$ python -q
>>> import numpy as np
>>> import numpy.linalg as la
>>> np.set_printoptions(suppress=True, linewidth=100)
>>> data = np.diag(10 * np.array([3, 0, 1, 2, 2, 2, 2, 5, 0, 0, 4, 1, 1])) + np.array([[0, 0, 2, 2, 0, 1, 2, 2, 0, 2, 0, 1, 2],
...     [0, 1, 2, 1, 1, 0, 0, 1, 0, 1, 0, 2, 0],
...     [0, 2, 0, 1, 2, 0, 2, 0, 0, 2, 1, 2, 1],
...     [1, 0, 0, 1, 0, 1, 0, 0, 1, 0, 0, 0, 2],
...     [2, 0, 1, 1, 1, 2, 0, 0, 0, 1, 2, 1, 0],
...     [1, 2, 2, 2, 0, 2, 1, 2, 2, 1, 1, 2, 2],
...     [1, 2, 2, 0, 0, 1, 2, 1, 2, 1, 2, 1, 1],
...     [1, 2, 1, 1, 2, 0, 1, 0, 0, 1, 0, 1, 2],
...     [0, 2, 0, 2, 1, 0, 2, 1, 0, 2, 1, 0, 1],
...     [0, 2, 1, 0, 1, 2, 1, 2, 0, 2, 2, 1, 2],
...     [2, 0, 0, 0, 0, 0, 0, 1, 0, 0, 0, 2, 0],
...     [1, 2, 2, 1, 1, 1, 1, 0, 1, 0, 0, 2, 2],
...     [2, 0, 1, 0, 0, 1, 2, 1, 2, 2, 2, 0, 0]])
>>> data
array([[30,  0,  2,  2,  0,  1,  2,  2,  0,  2,  0,  1,  2],
       [ 0,  1,  2,  1,  1,  0,  0,  1,  0,  1,  0,  2,  0],
       [ 0,  2, 10,  1,  2,  0,  2,  0,  0,  2,  1,  2,  1],
       [ 1,  0,  0, 21,  0,  1,  0,  0,  1,  0,  0,  0,  2],
       [ 2,  0,  1,  1, 21,  2,  0,  0,  0,  1,  2,  1,  0],
       [ 1,  2,  2,  2,  0, 22,  1,  2,  2,  1,  1,  2,  2],
       [ 1,  2,  2,  0,  0,  1, 22,  1,  2,  1,  2,  1,  1],
       [ 1,  2,  1,  1,  2,  0,  1, 50,  0,  1,  0,  1,  2],
       [ 0,  2,  0,  2,  1,  0,  2,  1,  0,  2,  1,  0,  1],
       [ 0,  2,  1,  0,  1,  2,  1,  2,  0,  2,  2,  1,  2],
       [ 2,  0,  0,  0,  0,  0,  0,  1,  0,  0, 40,  2,  0],
       [ 1,  2,  2,  1,  1,  1,  1,  0,  1,  0,  0, 12,  2],
       [ 2,  0,  1,  0,  0,  1,  2,  1,  2,  2,  2,  0, 10]])
>>> Y = data / la.norm(data, axis=1, keepdims=True)
>>> gram = Y @ Y.T
>>> round(float(np.degrees(np.arccos(np.clip(gram[12, 10], -1, 1)))), 2)
78.98
>>> rng = np.random.default_rng(0)
>>> z = rng.permutation(13)
>>> z
array([10,  2,  7,  4,  5, 12,  0,  3,  6,  9, 11,  8,  1])
>>> Y = data[z][:, z]
>>> np.round(np.sort(np.abs(la.eigvals(Y))), 2)
array([ 0.31,  0.37,  1.34,  8.84, 10.06, 12.9 , 19.54, 21.35, 21.35, 24.28, 30.86, 40.11, 50.46])
>>> r0 = np.array([1, 3, 3])
>>> np.convolve(data[9], r0)
array([ 0,  2,  7,  9,  4,  5, 10, 11,  9,  8,  8, 13, 11,  9,  6])
>>> np.polyval(r0, data[9])
array([ 3, 13,  7,  3,  7, 13,  7, 13,  3, 13, 13,  7, 13])
>>> np.correlate(data[9], data[10], "full")
array([ 0,  0,  4, 82, 40,  2, 46, 83, 44, 81,  6, 85, 84, 48, 84,  2,  3,  6,  2,  4,  0,  4,  4,
        2,  4])
>>> np.allclose(data, data.T)
False
>>> np.trace(data)
np.int64(241)
>>> np.allclose(data @ data.T, data.T @ data)
False
>>> np.round(np.sort(np.abs(la.eigvals(data))), 2)
array([ 0.31,  0.37,  1.34,  8.84, 10.06, 12.9 , 19.54, 21.35, 21.35, 24.28, 30.86, 40.11, 50.46])
>>> E = np.array([[-1, -2, -4, -5, 3],
...     [-4, -3, 1, 0, -3],
...     [-4, 4, 5, -4, 5],
...     [0, 1, 0, 4, 2],
...     [5, -3, 5, 1, -2]])
>>> E
array([[-1, -2, -4, -5,  3],
       [-4, -3,  1,  0, -3],
       [-4,  4,  5, -4,  5],
       [ 0,  1,  0,  4,  2],
       [ 5, -3,  5,  1, -2]])
>>> blk = np.stack([E, -2 * E, E[::-1]])
>>> (blk @ E.T).shape
(3, 5, 5)
>>> blk.shape
(3, 5, 5)
>>> np.round(la.norm(blk, axis=(1, 2)), 2)
array([16.52, 33.05, 16.52])
>>> np.round(la.det(blk), 2)
array([   9160., -293120.,    9160.])
>>> m1 = np.load("out10.npy")
>>> m1.round(2)
array([[ 0.79,  0.04,  0.21, -0.21, -0.21,  0.04, -0.13, -0.21,  0.3 , -0.21, -0.21],
       [ 0.04,  0.99, -0.04,  0.04,  0.04, -0.01,  0.03,  0.04, -0.06,  0.04,  0.04],
       [ 0.21, -0.04,  0.79,  0.21,  0.21, -0.04,  0.13,  0.21, -0.3 ,  0.21,  0.21],
       [-0.21,  0.04,  0.21,  0.79, -0.21,  0.04, -0.13, -0.21,  0.3 , -0.21, -0.21],
       [-0.21,  0.04,  0.21, -0.21,  0.79,  0.04, -0.13, -0.21,  0.3 , -0.21, -0.21],
       [ 0.04, -0.01, -0.04,  0.04,  0.04,  0.99,  0.03,  0.04, -0.06,  0.04,  0.04],
       [-0.13,  0.03,  0.13, -0.13, -0.13,  0.03,  0.92, -0.13,  0.18, -0.13, -0.13],
       [-0.21,  0.04,  0.21, -0.21, -0.21,  0.04, -0.13,  0.79,  0.3 , -0.21, -0.21],
       [ 0.3 , -0.06, -0.3 ,  0.3 ,  0.3 , -0.06,  0.18,  0.3 ,  0.58,  0.3 ,  0.3 ],
       [-0.21,  0.04,  0.21, -0.21, -0.21,  0.04, -0.13, -0.21,  0.3 ,  0.79, -0.21],
       [-0.21,  0.04,  0.21, -0.21, -0.21,  0.04, -0.13, -0.21,  0.3 , -0.21,  0.79]])
>>> np.round(la.pinv(m1), 2)
array([[ 0.79,  0.04,  0.21, -0.21, -0.21,  0.04, -0.13, -0.21,  0.3 , -0.21, -0.21],
       [ 0.04,  0.99, -0.04,  0.04,  0.04, -0.01,  0.03,  0.04, -0.06,  0.04,  0.04],
       [ 0.21, -0.04,  0.79,  0.21,  0.21, -0.04,  0.13,  0.21, -0.3 ,  0.21,  0.21],
       [-0.21,  0.04,  0.21,  0.79, -0.21,  0.04, -0.13, -0.21,  0.3 , -0.21, -0.21],
       [-0.21,  0.04,  0.21, -0.21,  0.79,  0.04, -0.13, -0.21,  0.3 , -0.21, -0.21],
       [ 0.04, -0.01, -0.04,  0.04,  0.04,  0.99,  0.03,  0.04, -0.06,  0.04,  0.04],
       [-0.13,  0.03,  0.13, -0.13, -0.13,  0.03,  0.92, -0.13,  0.18, -0.13, -0.13],
       [-0.21,  0.04,  0.21, -0.21, -0.21,  0.04, -0.13,  0.79,  0.3 , -0.21, -0.21],
       [ 0.3 , -0.06, -0.3 ,  0.3 ,  0.3 , -0.06,  0.18,  0.3 ,  0.58,  0.3 ,  0.3 ],
       [-0.21,  0.04,  0.21, -0.21, -0.21,  0.04, -0.13, -0.21,  0.3 ,  0.79, -0.21],
       [-0.21,  0.04,  0.21, -0.21, -0.21,  0.04, -0.13, -0.21,  0.3 , -0.21,  0.79]])
>>> np.round(m1.T @ m1, 2) + 0
array([[1., 0., 0., 0., 0., 0., 0., 0., 0., 0., 0.],
       [0., 1., 0., 0., 0., 0., 0., 0., 0., 0., 0.],
       [0., 0., 1., 0., 0., 0., 0., 0., 0., 0., 0.],
       [0., 0., 0., 1., 0., 0., 0., 0., 0., 0., 0.],
       [0., 0., 0., 0., 1., 0., 0., 0., 0., 0., 0.],
       [0., 0., 0., 0., 0., 1., 0., 0., 0., 0., 0.],
       [0., 0., 0., 0., 0., 0., 1., 0., 0., 0., 0.],
       [0., 0., 0., 0., 0., 0., 0., 1., 0., 0., 0.],
       [0., 0., 0., 0., 0., 0., 0., 0., 1., 0., 0.],
       [0., 0., 0., 0., 0., 0., 0., 0., 0., 1., 0.],
       [0., 0., 0., 0., 0., 0., 0., 0., 0., 0., 1.]])
>>> np.round(m1[:, 2] @ m1[:, 8], 2)
np.float64(-0.0)
>>> np.round(m1 @ m1.T, 2) + 0
array([[1., 0., 0., 0., 0., 0., 0., 0., 0., 0., 0.],
       [0., 1., 0., 0., 0., 0., 0., 0., 0., 0., 0.],
       [0., 0., 1., 0., 0., 0., 0., 0., 0., 0., 0.],
       [0., 0., 0., 1., 0., 0., 0., 0., 0., 0., 0.],
       [0., 0., 0., 0., 1., 0., 0., 0., 0., 0., 0.],
       [0., 0., 0., 0., 0., 1., 0., 0., 0., 0., 0.],
       [0., 0., 0., 0., 0., 0., 1., 0., 0., 0., 0.],
       [0., 0., 0., 0., 0., 0., 0., 1., 0., 0., 0.],
       [0., 0., 0., 0., 0., 0., 0., 0., 1., 0., 0.],
       [0., 0., 0., 0., 0., 0., 0., 0., 0., 1., 0.],
       [0., 0., 0., 0., 0., 0., 0., 0., 0., 0., 1.]])
